>>> import numpy as np
>>> from numpy import linalg as LA
>>> np.set_printoptions(precision=2, suppress=True, linewidth=200, floatmode="fixed")
>>> X = np.load("w.npy")
>>> X
array([[ 0.00,  0.00,  1.00,  8.00],
       [ 1.00, -1.00,  2.00,  0.00],
       [-1.00, -2.00,  2.00,  0.00],
       [ 0.00,  0.00,  0.00,  1.00]])
>>> P = np.triu(np.array([[-7, 1, -1, -2], [9, -5, 1, -9], [9, 3, -6, -6], [5, -8, 8, -9]]), 1) + np.eye(4)
>>> Y = P @ X @ LA.inv(P)
>>> Y
array([[ 2.00, -1.00,  4.00, 25.00],
       [ 0.00, -3.00,  7.00,  6.00],
       [-1.00, -1.00,  2.00, -5.00],
       [ 0.00,  0.00,  0.00,  1.00]])
>>> np.round(LA.det(Y), 2)
np.float64(-3.0)
>>> P @ X - X @ P
array([[  2.00,   1.00,   0.00,   4.00],
       [ -1.00,  -3.00,   4.00,  -4.00],
       [  0.00,   1.00,   1.00, -14.00],
       [  0.00,   0.00,   0.00,   0.00]])
>>> q, V = LA.qr(X[:, :1])[0], LA.qr(X[:, 1:])[0]
>>> sigma = LA.svd(q.T @ V, compute_uv=False)
>>> print(np.degrees(np.arccos(sigma.clip(0, 1))))
[7.49]
>>> sigma
array([0.99])
>>> round(LA.norm(q @ q.T - V @ V.T, 2), 2)
np.float64(1.0)
>>> print(np.argsort(-LA.norm(X, axis=0).round(6), kind="stable")[:3])
[3 2 1]
>>> round(np.log10(LA.cond(X)))
2
>>> np.abs(LA.svd(X)[2][-1])
array([0.37, 0.74, 0.56, 0.07])
>>> round(float(LA.norm(X, 2) / LA.norm(X)), 2)
0.9
>>> LA.matrix_rank(X, rtol=0.1)
np.int64(3)
>>> X.reshape(2, -1)
array([[ 0.00,  0.00,  1.00,  8.00,  1.00, -1.00,  2.00,  0.00],
       [-1.00, -2.00,  2.00,  0.00,  0.00,  0.00,  0.00,  1.00]])
>>> blk = X.reshape(4, 2, -1)
>>> blk.transpose(1, 0, 2)
array([[[ 0.00,  0.00],
        [ 1.00, -1.00],
        [-1.00, -2.00],
        [ 0.00,  0.00]],

       [[ 1.00,  8.00],
        [ 2.00,  0.00],
        [ 2.00,  0.00],
        [ 0.00,  1.00]]])
>>> blk[:, 0]
array([[ 0.00,  0.00],
       [ 1.00, -1.00],
       [-1.00, -2.00],
       [ 0.00,  0.00]])
